$ ipython --no-banner

In [1]: import numpy as np

In [2]: np.set_printoptions(precision=2, suppress=True, linewidth=140)

In [3]: rd = lambda a: np.round(a, 2) + 0

In [4]: feats = np.loadtxt("layer11.csv", delimiter=",")

In [5]: rd(feats)
Out[5]: 
array([[ 1.  ,  0.  ,  0.  ],
       [ 0.  ,  0.87,  0.5 ],
       [ 0.  , -0.5 ,  0.87]])

In [6]: Q, V = np.linalg.qr(feats[:, :1])[0], np.linalg.qr(feats[:, 1:])[0]

In [7]: sig = np.linalg.svd(Q.T @ V, compute_uv=False)

In [8]: rd(sig)
Out[8]: array([0.])

In [9]: rd(np.linalg.norm(Q @ Q.T - V @ V.T, 2))
Out[9]: np.float64(1.0)

In [10]: (sig > 0.9).sum()
Out[10]: np.int64(0)

In [11]: (np.linalg.matrix_power((feats != 0) + (feats.T != 0) + np.eye(3), 3) > 0).astype(int)
Out[11]: 
array([[1, 0, 0],
       [0, 1, 1],
       [0, 1, 1]])

In [12]: rd(np.linalg.det(feats))
Out[12]: np.float64(1.0)

In [13]: proj = np.triu(np.array([[3, 2, 2], [1, 1, 0], [0, 0, 2]]), 1) + np.eye(3)

In [14]: other = proj @ feats @ np.linalg.inv(proj)

In [15]: rd(np.linalg.det(other))
Out[15]: np.float64(1.0)

In [16]: rd(other)
Out[16]: 
array([[ 1.  , -1.27,  0.73],
       [ 0.  ,  0.87,  0.5 ],
       [ 0.  , -0.5 ,  0.87]])

In [17]: rd(proj @ feats - feats @ proj)
Out[17]: 
array([[ 0.  , -1.27,  0.73],
       [ 0.  ,  0.  ,  0.  ],
       [ 0.  ,  0.  ,  0.  ]])

In [18]: rd(np.poly(other))
Out[18]: array([ 1.  , -2.73,  2.73, -1.  ])

In [19]: Q, r_ = np.linalg.qr(feats)

In [20]: Q.shape, r_.shape
Out[20]: ((3, 3), (3, 3))

In [21]: rd(Q)
Out[21]: 
array([[ 1.  ,  0.  ,  0.  ],
       [ 0.  , -0.87,  0.5 ],
       [ 0.  ,  0.5 ,  0.87]])

In [22]: np.trace(Q @ Q.T)
Out[22]: np.float64(3.0)

In [23]: rd(np.sort(np.linalg.eigvals(Q).real))
Out[23]: array([-1.,  1.,  1.])

In [24]: K = np.load("sample19.npy")

In [25]: K
Out[25]: 
array([[5, 1, 3, 5, 3],
       [0, 3, 1, 4, 5],
       [0, 3, 1, 4, 5]])

In [26]: rd(feats.T @ feats)
Out[26]: 
array([[1., 0., 0.],
       [0., 1., 0.],
       [0., 0., 1.]])

In [27]: feats[:, 2] @ feats[:, 0]
Out[27]: np.float64(0.0)

In [28]: rd(np.linalg.pinv(feats))
Out[28]: 
array([[ 1.  ,  0.  ,  0.  ],
       [ 0.  ,  0.87, -0.5 ],
       [ 0.  ,  0.5 ,  0.87]])

In [29]: np.allclose(K[:-1].T @ np.linalg.lstsq(K[:-1].T, K[-1])[0], K[-1])
Out[29]: True

In [30]: rd(K @ np.linalg.pinv(K) @ K)
Out[30]: 
array([[5., 1., 3., 5., 3.],
       [0., 3., 1., 4., 5.],
       [0., 3., 1., 4., 5.]])

In [31]: np.unique(K.round(6), axis=0).shape
Out[31]: (2, 5)

In [32]: np.abs(np.diag(np.linalg.qr(K)[1])) > 1e-9
Out[32]: array([ True,  True, False])

In [33]: rd(np.trace(np.linalg.pinv(K) @ K))
Out[33]: np.float64(2.0)

In [34]: r0 = np.array([0, 1])

In [35]: np.array([np.convolve(row, r0, "same") for row in K])
Out[35]: 
array([[0, 5, 1, 3, 5],
       [0, 0, 3, 1, 4],
       [0, 0, 3, 1, 4]])

In [36]: [round(float(x), 2) for x in np.linalg.svd(K, compute_uv=False)[:3]]
Out[36]: [12.07, 5.02, 0.0]

In [37]: np.linalg.matrix_rank(K, rtol=0.1)
Out[37]: np.int64(2)

In [38]: rd(np.linalg.norm(K, 2) / np.linalg.norm(K))
Out[38]: np.float64(0.92)

In [39]: vec = np.array([-5, 2, -7, -1, -5])

In [40]: a = np.maximum(K @ vec, 0)

In [41]: np.maximum(K @ vec, 0) - np.maximum(-K @ vec, 0)
Out[41]: array([-64, -30, -30])

In [42]: K.T @ a
Out[42]: array([0, 0, 0, 0, 0])

In [43]: K * (a > 1e-9)[:, None]
Out[43]: 
array([[0, 0, 0, 0, 0],
       [0, 0, 0, 0, 0],
       [0, 0, 0, 0, 0]])

In [44]: np.tanh(K @ vec)
Out[44]: array([-1., -1., -1.])

In [45]: np.flatnonzero(a > 1e-9)
Out[45]: array([], dtype=int64)

In [46]: W0 = np.load("out15.npy")

In [47]: W0
Out[47]: 
array([[ 5.41, -5.21, -0.72,  0.29, -1.61],
       [ 5.05, -5.59, -0.25,  0.04, -1.63],
       [ 1.33, -2.42,  0.36, -0.38, -0.43],
       [ 2.54, -4.82,  0.67, -0.84, -0.81],
       [ 1.67, -2.07, -0.07, -0.01, -0.46],
       [-2.17,  1.12,  0.59, -0.5 ,  0.61],
       [ 8.32, -9.63, -0.28, -0.2 , -2.61],
       [-0.1 ,  0.01, -0.02,  0.  , -0.02],
       [-3.92,  7.13, -0.88,  1.18,  1.14],
       [-1.52, -2.04,  1.53, -1.53,  0.53],
       [-4.9 ,  9.93, -1.56,  1.89,  1.53],
       [ 0.35, -3.62,  1.21, -1.28, -0.15],
       [ 3.19, -4.03, -0.02, -0.19, -1.06],
       [ 0.6 , -3.24,  0.89, -0.94, -0.19],
       [-6.83,  7.59,  0.33,  0.05,  2.14],
       [-1.67,  1.96, -0.01,  0.13,  0.47],
       [ 4.05, -2.79, -1.  ,  0.64, -1.26],
       [-7.71, 10.35, -0.33,  0.84,  2.4 ]])

In [48]: C2 = np.cov(W0, rowvar=False)

In [49]: rd(W0.std(axis=0))
Out[49]: array([4.19, 5.54, 0.77, 0.82, 1.3 ])

In [50]: rd(C2)
Out[50]: 
array([[ 18.62, -23.07,  -0.05,  -1.11,  -5.79],
       [-23.07,  32.5 ,  -1.5 ,   2.98,   7.17],
       [ -0.05,  -1.5 ,   0.62,  -0.63,   0.02],
       [ -1.11,   2.98,  -0.63,   0.72,   0.34],
       [ -5.79,   7.17,   0.02,   0.34,   1.8 ]])

In [51]: np.argsort(-W0.std(axis=0).round(6), kind="stable")
Out[51]: array([1, 0, 4, 3, 2])

In [52]: np.argwhere(np.triu(np.abs(np.corrcoef(W0.T)) > 0.8, 1))
Out[52]: 
array([[0, 1],
       [0, 4],
       [1, 4],
       [2, 3]])

In [53]: rd(np.corrcoef(W0[:, 0], W0[:, 1])[0, 1])
Out[53]: np.float64(-0.94)

In [54]: rd(np.corrcoef(W0.T))
Out[54]: 
array([[ 1.  , -0.94, -0.02, -0.3 , -1.  ],
       [-0.94,  1.  , -0.33,  0.62,  0.94],
       [-0.02, -0.33,  1.  , -0.95,  0.02],
       [-0.3 ,  0.62, -0.95,  1.  ,  0.3 ],
       [-1.  ,  0.94,  0.02,  0.3 ,  1.  ]])

In [55]: lab = W0[:, 2] > np.median(W0[:, 2])

In [56]: r0 = W0[lab].mean(axis=0) - W0[~lab].mean(axis=0)

In [57]: np.argsort(-np.abs(r0).round(6), kind="stable")
Out[57]: array([0, 2, 3, 4, 1])

In [58]: rd((((W0 - W0.mean(axis=0)) @ r0 > 0) == lab).mean())
Out[58]: np.float64(0.67)

In [59]: rd(r0)
Out[59]: array([-2.03, -0.49,  1.21, -1.11,  0.63])

In [60]: F = np.loadtxt("mat.csv", delimiter=",")

In [61]: F
Out[61]: 
array([[ 8.99, 19.41,  0.12, 21.02,  9.92],
       [10.02, 19.76, -0.41, 19.42, 12.64],
       [10.98, 18.43, -0.88, 22.  , 11.34],
       [11.16, 20.53,  1.86, 18.98, 12.48],
       [ 8.81, 19.17,  0.31, 21.05,  8.83],
       [10.12, 19.27, -0.35, 20.16,  9.58],
       [10.77, 20.73,  1.28, 18.82,  9.41],
       [10.43, 20.59, -0.68, 20.07, 10.72],
       [10.13, 20.46, -0.44, 20.39,  9.8 ],
       [10.54, 20.38, -0.9 , 18.67,  9.79],
       [ 9.7 , 19.22, -0.8 , 20.24,  9.5 ],
       [ 8.45, 21.27,  1.64, 21.06, 10.69],
       [11.  , 19.65, -0.11, 20.03,  8.68],
       [ 9.97, 20.62,  1.03, 21.49,  9.14],
       [ 9.56, 20.35,  0.09, 20.98, 11.57],
       [10.6 , 20.46,  0.27, 19.84,  8.99],
       [10.58, 20.76, -0.34, 18.8 ,  9.08],
       [ 9.62, 19.85,  0.07, 18.71,  9.06],
       [ 9.62, 19.41, -0.05, 19.23,  9.28],
       [12.08, 21.33,  1.35, 19.97,  8.72],
       [11.11, 20.09,  0.01, 20.26, 11.59],
       [10.41, 19.51,  0.18, 21.04,  9.84]])

In [62]: Ac = (F - F.mean(axis=0)) / F.std(axis=0)

In [63]: np.argwhere(np.abs(Ac) > 2)
Out[63]: 
array([[ 1,  4],
       [ 2,  1],
       [ 3,  2],
       [ 3,  4],
       [11,  0],
       [19,  0]])

In [64]: c = np.linalg.lstsq(np.delete(Ac, 4, axis=1), Ac[:, 4])[0]

In [65]: rd(c)
Out[65]: array([ 0.08, -0.04,  0.03,  0.1 ])

In [66]: rd(1 - np.var(Ac[:, 4] - np.delete(Ac, 4, axis=1) @ c))
Out[66]: np.float64(0.01)
